In [1]: import numpy as np

In [2]: from numpy import linalg as LA

In [3]: np.set_printoptions(precision=2, suppress=True, linewidth=140)

In [4]: data = np.array([[0, -2, -2, -5, 3, 4, 2, -2, 2, 0],
   ...:     [2, 0, 0, -3, 5, 6, 4, 0, 4, 2],
   ...:     [1, -1, -1, -4, 4, 5, 3, -1, 3, 1]])

In [5]: w1 = np.array([[-2, 2, -1, 0, -2, -2],
   ...:     [2, 2, 0, 0, 2, -1],
   ...:     [0, 2, -2, 0, -1, -2],
   ...:     [0, -1, 0, 2, -1, 0],
   ...:     [-1, -1, 0, 0, -1, 2],
   ...:     [1, -1, 2, -2, 2, -2],
   ...:     [1, 2, -2, 1, -2, -2],
   ...:     [2, 1, 1, -1, -2, 0],
   ...:     [2, 2, -2, 0, 2, -2],
   ...:     [-2, 0, 0, 0, 2, 0]])

In [6]: beta = np.array([1, 2, 2, 0, 0, 3])

In [7]: hid = np.maximum(data @ w1 + beta, 0)

In [8]: LA.matrix_rank(hid)
Out[8]: np.int64(3)

In [9]: hid
Out[9]: 
array([[ 0,  0,  4,  0, 12,  0],
       [ 6, 14,  0,  0, 10,  0],
       [ 3,  6,  0,  0, 11,  0]])

In [10]: W2 = np.array([[5, -3], [-1, 3], [4, 7], [-8, -8], [9, -1], [-5, 8]])

In [11]: (hid @ W2).round(6).argmax(axis=1)
Out[11]: array([0, 0, 0])

In [12]: hid @ W2
Out[12]: 
array([[124,  16],
       [106,  14],
       [108,  -2]])

In [13]: w1 @ W2
Out[13]: 
array([[-24,  -9],
       [ 31, -10],
       [ -9, -23],
       [-24, -18],
       [-23,  17],
       [ 58,   6],
       [-21, -33],
       [  3,  14],
       [ 28, -32],
       [  8,   4]])
